% ipython --no-banner

In [1]: import numpy as np

In [2]: import numpy.linalg as la

In [3]: np.set_printoptions(precision=1, suppress=True, linewidth=200, floatmode="fixed")

In [4]: arr = np.load("x.npy")

In [5]: arr
Out[5]: 
array([[-0.2,  0.7,  0.6],
       [ 0.0, -0.6,  0.8],
       [ 1.0,  0.2,  0.2]])

In [6]: def softmax(z):
   ...:     e = np.exp(z - z.max(axis=-1, keepdims=True))
   ...:     return e / e.sum(axis=-1, keepdims=True)
   ...: 

In [7]: softmax(arr[0] + -1)
Out[7]: array([0.2, 0.4, 0.4])

In [8]: softmax(arr[0])
Out[8]: array([0.2, 0.4, 0.4])

In [9]: att = arr @ arr.T / np.sqrt(3)

In [10]: softmax(att).round(6).argmax(axis=1)
Out[10]: array([0, 1, 2])

In [11]: softmax(att + np.triu(np.full(att.shape, -np.inf), 1))
Out[11]: 
array([[1.0, 0.0, 0.0],
       [0.4, 0.6, 0.0],
       [0.3, 0.3, 0.5]])

In [12]: softmax(att)[0] @ arr
Out[12]: array([0.1, 0.2, 0.5])

In [13]: softmax(att)
Out[13]: 
array([[0.5, 0.3, 0.3],
       [0.3, 0.5, 0.3],
       [0.3, 0.3, 0.5]])

In [14]: vec = np.array([-2, -2, 2])

In [15]: arr @ np.eye(3)[2]
Out[15]: array([0.6, 0.8, 0.2])

In [16]: arr @ vec
Out[16]: array([ 0.2,  2.8, -2.0])

In [17]: np.einsum("ij,j->i", arr, vec)
Out[17]: array([ 0.2,  2.8, -2.0])

In [18]: (arr @ vec).argmax()
Out[18]: np.int64(1)

In [19]: B = np.array([[2, 0, 2], [3, 3, 1], [0, 1, -3]])

In [20]: np.einsum("ik,kj->ij", arr, B)
Out[20]: 
array([[ 1.8,  2.9, -1.6],
       [-1.9, -1.1, -3.0],
       [ 2.5,  0.7,  1.7]])

In [21]: np.einsum("ij,ij->i", arr, arr)
Out[21]: array([1.0, 1.0, 1.0])

In [22]: la.matrix_rank(np.vstack([arr, B.T]))
Out[22]: np.int64(3)

In [23]: B.T @ arr.T
Out[23]: 
array([[ 1.8, -1.9,  2.5],
       [ 2.9, -1.1,  0.7],
       [-1.6, -3.0,  1.7]])

In [24]: la.matrix_rank(arr @ B)
Out[24]: np.int64(3)

In [25]: np.einsum("ij->j", arr)
Out[25]: array([0.7, 0.3, 1.5])

In [26]: A = np.cumsum(np.array([[5, 4, 0, 1, 2, 1],
    ...:     [3, 4, 4, 0, 4, 2],
    ...:     [2, 5, 0, 2, 5, 1],
    ...:     [2, 0, 1, 3, 5, 4],
    ...:     [4, 2, 1, 5, 3, 0],
    ...:     [2, 4, 5, 4, 2, 3],
    ...:     [4, 4, 0, 5, 1, 0],
    ...:     [2, 2, 1, 2, 5, 0],
    ...:     [4, 5, 3, 2, 4, 1],
    ...:     [5, 5, 2, 4, 1, 4],
    ...:     [1, 1, 4, 4, 1, 4],
    ...:     [2, 4, 0, 1, 2, 0],
    ...:     [5, 4, 2, 4, 1, 2]]), axis=0)

In [27]: A
Out[27]: 
array([[ 5,  4,  0,  1,  2,  1],
       [ 8,  8,  4,  1,  6,  3],
       [10, 13,  4,  3, 11,  4],
       [12, 13,  5,  6, 16,  8],
       [16, 15,  6, 11, 19,  8],
       [18, 19, 11, 15, 21, 11],
       [22, 23, 11, 20, 22, 11],
       [24, 25, 12, 22, 27, 11],
       [28, 30, 15, 24, 31, 12],
       [33, 35, 17, 28, 32, 16],
       [34, 36, 21, 32, 33, 20],
       [36, 40, 21, 33, 35, 20],
       [41, 44, 23, 37, 36, 22]])

In [28]: Xc = (A - A.mean(axis=0)) / A.std(axis=0)

In [29]: np.argwhere(np.abs(Xc) > 2)
Out[29]: array([], shape=(0, 2), dtype=int64)

In [30]: Xc.std(axis=0)
Out[30]: array([1.0, 1.0, 1.0, 1.0, 1.0, 1.0])

In [31]: b = la.lstsq(np.delete(Xc, 2, axis=1), Xc[:, 2])[0]

In [32]: np.round(1 - np.var(Xc[:, 2] - np.delete(Xc, 2, axis=1) @ b), 1)
Out[32]: np.float64(1.0)

In [33]: np.abs(b).argmax()
Out[33]: np.int64(1)

In [34]: vec = np.array([5, 2, 4, 1, 0, 6])

In [35]: y = A @ vec

In [36]: np.round(la.lstsq(A, y)[0], 1) + 0
Out[36]: array([5.0, 2.0, 4.0, 1.0, 0.0, 6.0])

In [37]: rng = np.random.default_rng(287)

In [38]: y = y + 0.3 * rng.normal(size=13)

In [39]: y
Out[39]: array([ 39.6,  90.8, 119.0, 160.4, 193.1, 253.3, 285.7, 306.4, 356.0, 426.7, 477.8, 497.0, 554.6])

In [40]: b, *_ = la.lstsq(A, y)

In [41]: b.round()
Out[41]: array([5.0, 2.0, 4.0, 1.0, 0.0, 6.0])

In [42]: np.round(A.T @ (y - A @ b), 1) + 0
Out[42]: array([0.0, 0.0, 0.0, 0.0, 0.0, 0.0])

In [43]: round(float(la.norm(y - A @ b)), 1)
Out[43]: 0.9

In [44]: J = np.loadtxt("arr.csv", delimiter=",")

In [45]: J
Out[45]: 
array([[  2.8,   2.4,   1.1,   5.6,  -0.1,   0.1],
       [ -1.0,  -1.6,  -0.5,  -3.2,   0.2,   0.0],
       [  2.7,   2.9,   1.6,   6.7,  -0.2,   0.3],
       [  2.0,   1.8,   1.0,   4.2,  -0.2,   0.2],
       [  1.8,   2.1,   1.0,   5.2,   0.5,   0.0],
       [  0.4,   0.9,   0.1,   1.2,  -0.4,   0.3],
       [ -5.4,  -5.8,  -2.8, -12.6,  -0.2,   1.0],
       [ -0.2,  -0.4,   0.1,  -0.4,   0.3,   0.4],
       [ -0.9,  -1.4,  -0.9,  -3.3,  -0.3,   0.2],
       [  3.7,   3.8,   2.1,   8.1,  -0.3,  -0.5],
       [ -0.6,  -1.0,  -0.1,  -1.8,   0.2,  -0.2],
       [  6.3,   6.3,   3.0,  13.8,  -0.3,  -0.1],
       [  0.0,  -0.6,   0.2,  -0.5,  -0.2,  -0.3],
       [  0.0,  -0.1,  -0.6,  -0.1,   0.0,  -0.3],
       [ 11.4,  10.8,   5.8,  25.7,  -0.4,   0.2],
       [  4.0,   4.0,   1.9,   8.6,  -0.3,  -0.2],
       [  2.3,   2.1,   0.5,   4.0,   0.1,  -0.1],
       [  7.5,   7.5,   3.8,  16.3,   0.0,   0.3],
       [ -1.4,  -1.6,  -1.0,  -3.4,  -0.2,   0.2],
       [  3.6,   3.0,   2.2,   7.7,   0.2,   0.3],
       [  0.2,   0.7,   0.5,   1.6,  -0.1,   0.1],
       [ -1.0,  -1.7,  -1.0,  -3.6,   0.0,  -0.3],
       [ -2.3,  -2.6,  -1.0,  -6.1,   0.4,   0.1],
       [ -2.9,  -2.9,  -1.4,  -6.3,  -0.3,   0.3],
       [ -2.6,  -3.8,  -1.8,  -6.7,   0.3,   0.0],
       [  7.4,   7.8,   3.7,  17.0,   0.0,  -0.1],
       [  2.0,   2.8,   0.9,   6.0,  -0.2,   0.1],
       [ -0.4,  -0.9,  -0.3,  -1.5,   0.2,  -0.1],
       [  5.0,   4.3,   2.4,  11.5,  -0.7,   0.5],
       [  7.1,   7.2,   3.4,  16.4,  -0.3,   0.8],
       [  8.3,   8.8,   4.6,  19.4,   0.7,   0.0],
       [ -1.6,  -1.7,  -0.7,  -3.6,   0.2,  -0.5],
       [  0.1,   0.5,  -0.3,   0.1,   0.1,   0.3],
       [ -5.2,  -4.6,  -2.3, -11.4,   0.0,   0.0]])

In [46]: B = np.c_[J[:, :5] @ np.array([[4, -4, 5, -3, 4],
    ...:     [-2, -2, -2, 4, -5],
    ...:     [4, 4, -4, 2, -2],
    ...:     [-4, -4, 0, -3, 2],
    ...:     [4, 1, 1, -2, -4]]), np.array([-2, 3, 2, 0, -1, 0, -3, 1, 2, 1, -1, 3, 0, -2, 2, -1, -1, 0, -1, -2, 3, 3, 0, 3, 1, -1, 2, -1, 0, 1, 0, 2, 1, 1])]

In [47]: B.round(1) + 0
Out[47]: 
array([[ -12.0,  -34.1,    4.7,  -13.2,    8.6,   -2.0],
       [  10.8,   18.2,    0.4,    4.8,   -2.2,    3.0],
       [ -16.2,  -37.2,    1.1,  -13.0,    7.3,    2.0],
       [  -9.2,  -24.6,    2.2,   -9.0,    6.2,    0.0],
       [ -11.8,  -27.7,    1.3,  -11.6,    3.1,   -1.0],
       [  -6.2,   -8.2,   -0.6,   -0.2,    0.9,    0.0],
       [  28.4,   72.2,   -4.4,   25.6,  -11.4,   -3.0],
       [   3.2,    3.9,   -0.3,   -0.2,   -1.0,    1.0],
       [   7.6,   15.7,    1.6,    5.8,   -0.2,    2.0],
       [ -18.0,  -46.7,    2.2,  -15.4,    9.0,    1.0],
       [   7.2,   11.4,   -0.4,    2.6,   -1.6,   -1.0],
       [ -31.8,  -81.3,    6.6,  -28.5,   16.5,    3.0],
       [   3.2,    3.8,    0.2,   -0.1,    2.4,    0.0],
       [  -1.8,   -1.8,    2.6,   -1.3,    1.5,   -2.0],
       [ -57.2, -147.2,   11.8,  -55.7,   33.0,    2.0],
       [ -20.0,  -51.1,    4.1,  -17.4,   10.6,   -1.0],
       [  -8.6,  -27.3,    5.4,   -9.7,    5.3,   -1.0],
       [ -35.0,  -95.0,    7.3,  -33.8,   17.5,    0.0],
       [   6.4,   18.2,    0.0,    6.4,   -1.6,   -1.0],
       [ -12.8,  -42.2,    3.4,  -17.9,    9.6,   -2.0],
       [  -5.4,   -6.7,   -2.5,   -1.4,   -0.1,    3.0],
       [   9.8,   17.8,    2.4,    5.0,   -0.7,    3.0],
       [  18.0,   35.2,   -1.9,   12.0,   -8.0,    0.0],
       [  12.6,   36.7,   -3.4,   13.8,   -5.7,    3.0],
       [  18.0,   37.9,    2.1,    8.5,   -2.4,    1.0],
       [ -39.2,  -98.4,    6.6,  -34.6,   17.2,   -1.0],
       [ -18.8,  -34.2,    0.6,  -10.6,    5.0,    2.0],
       [   5.8,    8.4,    1.2,    1.1,   -0.3,   -1.0],
       [ -27.8,  -65.7,    6.1,  -26.1,   19.5,    0.0],
       [ -39.2,  -95.1,    7.2,  -34.3,   19.6,    1.0],
       [ -40.8, -109.3,    6.2,  -40.1,   16.0,    0.0],
       [   9.4,   21.6,   -1.6,    7.0,   -4.5,    2.0],
       [  -1.8,   -2.9,    0.8,    0.6,   -1.7,    1.0],
       [  24.8,   66.4,   -7.6,   26.8,  -16.0,    1.0]])

In [48]: la.matrix_rank(np.c_[J, B])
Out[48]: np.int64(7)

In [49]: np.round(la.lstsq(J, B[:, 0])[0], 1) + 0
Out[49]: array([ 4.0, -2.0,  4.0, -4.0,  4.0,  0.0])

In [50]: la.matrix_rank(B)
Out[50]: np.int64(6)

In [51]: Xc = J - J.mean(axis=0)

In [52]: Uu, sig, VT = la.svd(Xc, full_matrices=False)

In [53]: np.round((sig ** 2).sum() ** 2 / (sig ** 4).sum(), 1)
Out[53]: np.float64(1.0)

In [54]: sig
Out[54]: array([61.7,  2.0,  1.8,  1.6,  1.3,  1.2])

In [55]: np.searchsorted(np.cumsum(sig ** 2) / (sig ** 2).sum(), 0.9) + 1
Out[55]: np.int64(1)

In [56]: np.abs(VT[-1])
Out[56]: array([0.3, 0.4, 0.7, 0.4, 0.3, 0.1])

In [57]: W2 = J[[14, 20]].astype(float)

In [58]: for _ in range(3):
    ...:     z = la.norm(J[:, None] - W2, axis=-1).argmin(axis=1)
    ...:     W2 = np.array([J[z == j].mean(axis=0) for j in range(2)])
    ...: 

In [59]: z
Out[59]: array([1, 1, 1, 1, 1, 1, 1, 1, 1, 1, 1, 0, 1, 1, 0, 0, 1, 0, 1, 1, 1, 1, 1, 1, 1, 0, 1, 1, 0, 0, 0, 1, 1, 1])

In [60]: np.abs(W2[1] - W2[0]).argmax()
Out[60]: np.int64(3)

In [61]: W2.round(1) + 0
Out[61]: 
array([[ 7.1,  7.1,  3.6, 16.1, -0.2,  0.2],
       [-0.2, -0.3, -0.1, -0.5,  0.0,  0.1]])

In [62]: np.bincount(z)
Out[62]: array([ 8, 26])
